>>> import numpy as np
>>> np.set_printoptions(precision=3, suppress=True, linewidth=140)
>>> feats = np.load("arr.npy")
>>> feats
array([[ 1.8,  0.3,  0.8, -0.2,  0.6,  0.8, -0.3, -0.5,  0.5],
       [ 0.8,  3.2, -0.5,  0.8, -1. ,  0.1, -0.1,  0.8, -0.4],
       [ 1.5,  0.4,  0.3, -0.1, -0.1,  0.8, -0.3, -2.5, -1.5],
       [ 1.6, -0.2, -0.3, -2.2,  1. ,  0.3, -1.5,  0.2, -1.7],
       [ 1. ,  0.5,  0.7,  0.4, -1. ,  0.5, -1.2,  0.5,  0.2],
       [ 0.8, -0.3, -0.9,  0.1,  0.8,  0.8,  0.9,  0.9, -0.2],
       [-0.9,  1.8, -0.3,  1.8,  0.4, -0.6,  1.4,  0.8,  0.4],
       [-0.6,  0.8,  0. ,  1. ,  1.8,  0.5,  0.1, -0.3,  1.1],
       [ 2. ,  0.2,  0. , -0.5, -0.6, -0.3,  1.3, -0.3,  1.6],
       [ 0.2, -0.3, -0.9, -0.9,  2.1,  0.9, -0.4,  0.6,  1. ],
       [ 1.6,  0.4,  0.1,  0.7,  0.6, -2. ,  1.5,  0.9, -1. ],
       [-0.4,  0. , -1.1,  0. ,  0.1, -1.4,  0.6,  0.9, -2.4],
       [-0.1,  0. , -1.6,  0.8, -0.9,  0.9,  0.3,  0.8, -0.2],
       [-0.5,  1.6,  0.2,  1.1,  1.8, -0.5,  0.6, -0.8, -1.1],
       [-0.8,  0.5,  1.5,  0.3,  1.1, -0.9, -1.8, -0.4, -0.4],
       [ 1.8, -0.6,  0.8, -0.8,  0.6, -0.2, -1.8, -1.3,  0.8],
       [-0.2, -0.9, -0.9,  0.6,  0. , -1.4,  1. , -1.2, -0.7],
       [-1.2,  0.8, -0.2,  0.4, -1.3,  0.9, -1.3,  0.5, -2.2],
       [ 0. , -1. , -1.8,  0.4,  1.5, -0.3, -1.1,  1.5, -0.9],
       [-0.3,  0.4,  0.1, -0.8, -1. ,  0.3, -1.1, -1.5, -0.1],
       [-0.1,  2.3, -0.1,  0.6,  0.4,  0.2,  1.4, -0.6, -0.2],
       [-0.7, -2. ,  2.1, -1.6,  0.1,  0.1, -0.3, -0.5,  1. ],
       [ 0.1,  0. , -0.2,  0.3,  0.2,  0. ,  1.5,  1. , -1.3],
       [ 3.9,  6. ,  0. , -3. , -0.6,  0.9,  0.6, -0.9, -1.8],
       [-0.7,  1. , -0.7, -0.8, -1.2,  0.3,  0.5,  0. ,  0.7],
       [-0.2, -0.4, -0.6,  2. , -0.3, -0.5, -0.5,  0.7, -0.9],
       [ 1.4,  0.5, -0.3,  1. ,  0.5, -1.5,  0.8, -1.8, -1.4],
       [-0.1,  0.3,  0.4,  1.7, -0.7,  2. ,  0.7,  0.6, -1. ],
       [-0.9, -0.1, -1.4, -0.1,  1.5, -0.9, -0.6, -0.5,  1.2],
       [-0.1, -0.4,  0.8, -1.2, -1.8, -0.2, -0.8, -0.4,  1.4],
       [-1. , -1.3, -0.8,  1.3,  0.6,  0. , -0.2, -1.4, -1.8],
       [-1.7,  1.6,  2.4,  1.1, -0.4,  0.7,  1.7, -1.5, -0.2],
       [ 0.4, -0.5,  1. ,  2. , -1. ,  0.2,  0. ,  0. , -1.1]])
>>> x0 = np.array([0, 0, -1, 5, 3, -2, -3, -4, 0])
>>> h = np.maximum(feats @ x0, 0)
>>> feats.T @ h
array([ -4.65,  15.91, -18.07, 101.86,  95.11, -58.33, -19.91, -98.81, -74.34])
>>> Xs = (feats - feats.mean(axis=0)) / feats.std(axis=0)
>>> np.argwhere(np.abs(Xs) > 2)
array([[ 2,  7],
       [ 3,  3],
       [10,  5],
       [21,  2],
       [23,  0],
       [23,  1],
       [23,  3],
       [27,  5],
       [31,  2]])
>>> coef = np.linalg.lstsq(np.delete(Xs, 2, axis=1), Xs[:, 2])[0]
>>> round(1 - np.var(Xs[:, 2] - np.delete(Xs, 2, axis=1) @ coef), 3)
np.float64(0.252)
>>> coef
array([-0.035,  0.033,  0.05 , -0.189,  0.107, -0.047, -0.397,  0.192])
>>> F = np.array([[-1.0, 0.0, 0.0, 0.0, 0.0],
...     [0.0, -1.0, 1.0, -1.0, -1.0],
...     [0.0, 0.0, -3.0, -1.0, 2.0],
...     [0.0, 2.0, 2.0, 2.0, 3.0],
...     [0.0, 2.0, -1.0, -3.0, 2.0]])
>>> F
array([[-1.,  0.,  0.,  0.,  0.],
       [ 0., -1.,  1., -1., -1.],
       [ 0.,  0., -3., -1.,  2.],
       [ 0.,  2.,  2.,  2.,  3.],
       [ 0.,  2., -1., -3.,  2.]])
>>> f = np.array([2, -2])
>>> np.array([np.convolve(row, f, "same") for row in F])
array([[-2.,  2.,  0.,  0.,  0.],
       [ 0., -2.,  4., -4.,  0.],
       [ 0.,  0., -6.,  4.,  6.],
       [ 0.,  4.,  0.,  0.,  2.],
       [ 0.,  4., -6., -4., 10.]])
>>> C2 = np.cov(feats, rowvar=False)
>>> print(C2.shape)
(9, 9)
>>> print(np.argsort(-feats.std(axis=0).round(6), kind="stable"))
[1 0 3 8 6 4 7 2 5]
>>> np.median(feats, axis=0)
array([-0.1,  0.3, -0.1,  0.4,  0.1,  0.1,  0. , -0.3, -0.4])
>>> np.argwhere(np.triu(np.abs(np.corrcoef(feats.T)) > 0.8, 1))
array([], shape=(0, 2), dtype=int64)
>>> print(np.linalg.eigvalsh(C2)[::-1])
[2.798 1.981 1.426 1.111 1.054 0.798 0.574 0.495 0.449]
>>> theta = np.radians(120)
>>> Rm = np.eye(9)
>>> Rm[4, 4] = Rm[3, 3] = np.cos(theta)
>>> Rm[4, 3], Rm[3, 4] = -np.sin(theta), np.sin(theta)
>>> print(Rm)
[[ 1.     0.     0.     0.     0.     0.     0.     0.     0.   ]
 [ 0.     1.     0.     0.     0.     0.     0.     0.     0.   ]
 [ 0.     0.     1.     0.     0.     0.     0.     0.     0.   ]
 [ 0.     0.     0.    -0.5    0.866  0.     0.     0.     0.   ]
 [ 0.     0.     0.    -0.866 -0.5    0.     0.     0.     0.   ]
 [ 0.     0.     0.     0.     0.     1.     0.     0.     0.   ]
 [ 0.     0.     0.     0.     0.     0.     1.     0.     0.   ]
 [ 0.     0.     0.     0.     0.     0.     0.     1.     0.   ]
 [ 0.     0.     0.     0.     0.     0.     0.     0.     1.   ]]
>>> other = feats @ Rm.T
>>> np.allclose(np.linalg.norm(feats, axis=1), np.linalg.norm(other, axis=1))
True
>>> print(np.linalg.svd(feats, compute_uv=False), np.linalg.svd(other, compute_uv=False))
[9.865 8.196 6.8   6.074 5.922 5.091 4.357 3.983 3.832] [9.865 8.196 6.8   6.074 5.922 5.091 4.357 3.983 3.832]
>>> x0 = np.array([2, 1, 1, 0, 0])
>>> rhs = F @ x0
>>> coef, lr = np.zeros(5), 1 / np.linalg.norm(F, 2) ** 2
>>> for i in range(25):
...     coef -= lr * F.T @ (F @ coef - rhs)
...     if i % 5 == 0: print(i, round(np.linalg.norm(F @ coef - rhs), 3))
... 
0 2.807
5 1.694
10 1.363
15 1.129
20 0.938
>>> coef
array([ 1.216,  0.821,  1.068, -0.046,  0.123])
>>> print(round(np.linalg.norm(F[0] - F[4]), 3))
4.359
>>> round(float(np.linalg.norm(F, 1)), 3), round(float(np.linalg.norm(F, np.inf)), 3)
(8.0, 9.0)
>>> np.linalg.norm(F, axis=1)
array([1.   , 2.   , 3.742, 4.583, 4.243])
>>> print(round(np.linalg.norm(F, "nuc"), 3))
14.409
>>> round(float(np.linalg.norm(F, 2)), 3)
5.214
>>> rng = np.random.default_rng(146)
>>> theta = rng.uniform(0, 2 * np.pi, 11)
>>> Q, _ = np.linalg.qr(np.array([[1.7, -2.5],
...     [-0.5, 0.3],
...     [0.3, 1.3],
...     [0.4, 1.6],
...     [0.7, -2.0],
...     [0.1, -0.3]]))
>>> mat = 20 * np.c_[np.cos(theta), np.sin(theta)] @ Q.T
>>> print(mat)
[[ -2.796   3.617 -11.674 -14.709   5.081   0.818]
 [ 10.622  -5.151   9.981  12.688  -0.145  -0.087]
 [ 14.121  -5.49    7.838  10.042   2.834   0.361]
 [  6.881  -4.514  11.174  14.136  -2.718  -0.47 ]
 [-12.687   5.394  -8.888 -11.341  -1.518  -0.162]
 [-11.63    0.948   7.836   9.691 -10.301  -1.553]
 [-14.885   2.47    5.005   6.09  -10.383  -1.546]
 [  5.519   1.279 -10.633 -13.289   8.743   1.344]
 [-16.259   3.299   3.063   3.629 -10.001  -1.477]
 [-16.649   3.588   2.295   2.66   -9.773  -1.439]
 [-14.928   5.504  -7.088  -9.109  -3.664  -0.487]]
>>> np.allclose(mat[:-1].T @ np.linalg.lstsq(mat[:-1].T, mat[-1])[0], mat[-1])
True
>>> np.unique(mat.round(6), axis=0).shape
(11, 6)
>>> np.linalg.lstsq(mat[:-1].T, mat[-1])[2]
np.int32(2)
>>> round(np.trace(np.linalg.pinv(mat) @ mat), 3)
np.float64(2.0)
